In [1]: import numpy as np

In [2]: from numpy import linalg as LA

In [3]: np.set_printoptions(suppress=True, linewidth=160)

In [4]: rnd = lambda a: np.round(a, 2) + 0

In [5]: rng = np.random.default_rng(51)

In [6]: z = rng.integers(0, 3, 4)

In [7]: data = np.triu((z[:, None] == z) & (rng.random((4, 4)) < 0.8), 1).astype(int)

In [8]: data += data.T

In [9]: data
Out[9]: 
array([[0, 0, 0, 0],
       [0, 0, 1, 0],
       [0, 1, 0, 0],
       [0, 0, 0, 0]])

In [10]: # columns 0 and 3 are equal

In [11]: print([round(float(LA.det(data[:i, :i])), 2) + 0 for i in range(1, 5)])
[0.0, 0.0, 0.0, 0.0]

In [12]: print(rnd(LA.eigvalsh(data).min()))
-1.0

In [13]: print(data.sum(axis=0))
[0 1 1 0]

In [14]: np.argwhere(np.triu(data))
Out[14]: array([[1, 2]])

In [15]: Lm = np.diag(data.sum(axis=1)) - data

In [16]: Lm @ np.ones(4)
Out[16]: array([0., 0., 0., 0.])

In [17]: rnd(LA.eigvalsh(Lm))
Out[17]: array([0., 0., 0., 2.])

In [18]: [round(float(x), 2) for x in LA.svd(data, compute_uv=False)[:3]]
Out[18]: [1.0, 1.0, 0.0]

In [19]: LA.cond(data) > 100
Out[19]: np.True_

In [20]: rnd(LA.norm(data, 2) / LA.norm(data))
Out[20]: np.float64(0.71)

In [21]: LA.matrix_rank(data, rtol=0.1)
Out[21]: np.int64(2)

In [22]: W0 = np.loadtxt("run19.csv", delimiter=",")

In [23]: W0
Out[23]: 
array([[-1.07, -0.67, -0.53],
       [-1.77, -0.59, -1.04],
       [ 1.45,  1.02,  1.88],
       [ 2.29,  0.89,  1.98],
       [ 2.33,  0.07,  1.13],
       [ 0.57,  1.46,  1.3 ],
       [ 0.16,  1.03,  1.19],
       [-5.17, -0.74, -2.15],
       [-1.66, -1.01, -1.47],
       [ 5.04,  0.39,  1.88],
       [ 3.51,  1.36,  2.83],
       [-5.68, -1.33, -2.69],
       [-3.21,  0.18, -0.82],
       [ 1.77,  0.01,  0.85],
       [-1.14,  0.22,  0.29],
       [-3.26,  0.7 ,  0.55],
       [ 9.78,  2.15,  4.52],
       [ 5.94,  1.04,  2.43],
       [ 4.31, -0.84,  0.45],
       [-0.13,  1.01,  1.23],
       [-2.65, -0.27, -1.39],
       [-3.93, -1.71, -2.97],
       [-1.23, -0.08, -0.62],
       [ 4.99,  0.78,  2.11],
       [ 0.09,  0.77,  0.68],
       [-4.09, -1.13, -2.2 ],
       [-4.16, -0.48, -1.59]])

In [24]: cen = W0 - W0.mean(axis=0)

In [25]: evecs = LA.svd(cen)[2][:2]

In [26]: other = cen - cen @ evecs.T @ evecs

In [27]: rnd(np.diag(evecs.T @ evecs))
Out[27]: array([0.97, 0.45, 0.57])

In [28]: rnd(LA.norm(other) / LA.norm(cen))
Out[28]: np.float64(0.04)

In [29]: u = np.array([9, 9])

In [30]: print(rnd(np.convolve(W0[11], u)))
[-51.12 -63.09 -36.18 -24.21]

In [31]: rnd(np.correlate(W0[11], W0[21], "full"))
Out[31]: array([16.87, 13.66, 32.59,  9.83, 10.57])

In [32]: rnd(np.polyval(u, W0[11]))
Out[32]: array([-42.12,  -2.97, -15.21])

In [33]: other = np.array([[1.6, -1.7, 0.5],
    ...:     [-0.8, 1.4, -0.5],
    ...:     [0.8, -0.4, 0.2],
    ...:     [-0.7, 1.0, 0.2]])

In [34]: C = np.array([[0.2, -0.2, -0.3, 1.8],
    ...:     [-0.5, 0.6, -0.1, -0.6],
    ...:     [0.5, -0.4, 0.5, 0.5]])

In [35]: E = other @ C

In [36]: rnd(E)
Out[36]: 
array([[ 1.42, -1.54, -0.06,  4.15],
       [-1.11,  1.2 , -0.15, -2.53],
       [ 0.46, -0.48, -0.1 ,  1.78],
       [-0.54,  0.66,  0.21, -1.76]])

In [37]: rnd(E.mean(axis=0))
Out[37]: array([ 0.06, -0.04, -0.02,  0.41])

In [38]: E.shape
Out[38]: (4, 4)

In [39]: rnd(E - E[0])
Out[39]: 
array([[ 0.  ,  0.  ,  0.  ,  0.  ],
       [-2.53,  2.74, -0.09, -6.68],
       [-0.96,  1.06, -0.04, -2.37],
       [-1.96,  2.2 ,  0.27, -5.91]])

In [40]: np.unravel_index(np.abs(E).argmax(), E.shape)
Out[40]: (np.int64(0), np.int64(3))
